% python3 -q
>>> import numpy as np
>>> import numpy.linalg as la
>>> np.set_printoptions(precision=2, suppress=True, linewidth=100, legacy="1.25")
>>> tidy = lambda a: np.round(a, 2) + 0
>>> F = np.loadtxt("sample4.csv", delimiter=",")
>>> F
array([[ 8.,  0.,  8.,  4.,  3.,  3.],
       [ 3.,  9., 13., 14.,  8.,  0.],
       [ 6.,  3., 10.,  8.,  5.,  1.],
       [10.,  0.,  6.,  0.,  1.,  5.],
       [15.,  0.,  1.,  0.,  0., 10.],
       [16.,  0.,  0.,  0.,  0., 11.],
       [ 2., 11., 14., 16.,  9.,  0.],
       [15.,  0.,  1.,  0.,  0., 10.],
       [ 6.,  3., 10.,  8.,  5.,  1.],
       [13.,  0.,  3.,  0.,  0.,  8.],
       [ 6.,  3., 10.,  8.,  5.,  1.],
       [ 2., 11., 14., 16.,  9.,  0.],
       [ 1., 13., 15., 18., 10.,  0.],
       [ 8.,  0.,  8.,  4.,  3.,  3.],
       [ 3.,  9., 13., 14.,  8.,  0.],
       [10.,  0.,  6.,  0.,  1.,  5.],
       [ 0., 19., 18., 24., 13.,  0.],
       [10.,  0.,  6.,  0.,  1.,  5.],
       [12.,  0.,  4.,  0.,  0.,  7.],
       [ 8.,  0.,  8.,  4.,  3.,  3.],
       [13.,  0.,  3.,  0.,  0.,  8.],
       [ 8.,  0.,  8.,  4.,  3.,  3.],
       [15.,  0.,  1.,  0.,  0., 10.],
       [ 9.,  0.,  7.,  2.,  2.,  4.],
       [10.,  0.,  6.,  0.,  1.,  5.],
       [ 4.,  7., 12., 12.,  7.,  0.],
       [ 7.,  1.,  9.,  6.,  4.,  2.],
       [10.,  0.,  6.,  0.,  1.,  5.],
       [11.,  0.,  5.,  0.,  0.,  6.],
       [ 1., 13., 15., 18., 10.,  0.],
       [ 9.,  0.,  7.,  2.,  2.,  4.],
       [ 3.,  9., 13., 14.,  8.,  0.],
       [14.,  0.,  2.,  0.,  0.,  9.],
       [ 4.,  7., 12., 12.,  7.,  0.],
       [14.,  0.,  2.,  0.,  0.,  9.],
       [12.,  0.,  4.,  0.,  0.,  7.],
       [16.,  0.,  0.,  0.,  0., 11.],
       [13.,  0.,  3.,  0.,  0.,  8.],
       [ 0., 15., 16., 20., 11.,  0.]])
>>> cent = F[[12, 7]].astype(float)
>>> for _ in range(5):
...     idx = la.norm(F[:, None] - cent, axis=-1).argmin(axis=1)
...     cent = np.array([F[idx == j].mean(axis=0) for j in range(2)])
... 
>>> idx
array([1, 0, 0, 1, 1, 1, 0, 1, 0, 1, 0, 0, 0, 1, 0, 1, 0, 1, 1, 1, 1, 1, 1, 1, 1, 0, 1, 1, 1, 0, 1,
       0, 1, 0, 1, 1, 1, 1, 0])
>>> np.bincount(idx)
array([14, 25])
>>> np.abs(cent[1] - cent[0]).argmax()
3
